>>> import numpy as np
>>> from numpy import linalg as LA
>>> np.set_printoptions(suppress=True, linewidth=160)
>>> def rd(a):
...     return np.round(a, 3) + 0
... 
>>> data = np.load("w.npy")
>>> rd(data)
array([[ 0.908, -0.289],
       [-0.289,  0.092]])
>>> # a projection of rank 1
>>> rd(np.trace(LA.pinv(data) @ data))
np.float64(1.0)
>>> np.allclose(data[:-1].T @ LA.lstsq(data[:-1].T, data[-1])[0], data[-1])
True
>>> Y = data / np.sqrt((data ** 2).mean(axis=1, keepdims=True))
>>> rd(Y[1])
array([-1.348,  0.429])
>>> rd(LA.norm(Y, axis=1))
array([1.414, 1.414])
>>> print(LA.matrix_rank(data - data.mean(axis=1, keepdims=True)))
1
>>> vec = np.array([0, 0])
>>> rd(LA.eigvalsh(2 * data - np.eye(2)))
array([-1.,  1.])
>>> data @ vec
array([0., 0.])
>>> evals, vecs = LA.eigh(data)
>>> vec = np.array([2, 1])
>>> rd(vecs * np.maximum(evals, 0) @ vecs.T)
array([[ 0.908, -0.289],
       [-0.289,  0.092]])
>>> print((np.sign(vecs[:, -1].round(6)) == np.sign(vecs[0, -1].round(6))).astype(int))
[1 0]
>>> np.allclose(data @ data.T, data.T @ data)
True
>>> rd(data @ data)
array([[ 0.908, -0.289],
       [-0.289,  0.092]])
>>> print((data - data.T) / 2)
[[0. 0.]
 [0. 0.]]
>>> rd(np.trace(data))
np.float64(1.0)
>>> K = np.array([[3, -2, 2, -1], [2, -2, 1, 0], [2, 2, 1, 0], [0, 3, 0, 1]])
>>> K
array([[ 3, -2,  2, -1],
       [ 2, -2,  1,  0],
       [ 2,  2,  1,  0],
       [ 0,  3,  0,  1]])
>>> Y = np.array([[1, -2, -1], [1, 1, 0]])
>>> W2 = np.kron(Y, K)
>>> rd(LA.norm(W2, 2)), rd(LA.norm(Y, 2) * LA.norm(K, 2))
(np.float64(13.79), np.float64(13.79))
>>> W2
array([[ 3, -2,  2, -1, -6,  4, -4,  2, -3,  2, -2,  1],
       [ 2, -2,  1,  0, -4,  4, -2,  0, -2,  2, -1,  0],
       [ 2,  2,  1,  0, -4, -4, -2,  0, -2, -2, -1,  0],
       [ 0,  3,  0,  1,  0, -6,  0, -2,  0, -3,  0, -1],
       [ 3, -2,  2, -1,  3, -2,  2, -1,  0,  0,  0,  0],
       [ 2, -2,  1,  0,  2, -2,  1,  0,  0,  0,  0,  0],
       [ 2,  2,  1,  0,  2,  2,  1,  0,  0,  0,  0,  0],
       [ 0,  3,  0,  1,  0,  3,  0,  1,  0,  0,  0,  0]])
>>> W2.shape
(8, 12)
>>> print(LA.matrix_rank(W2))
8
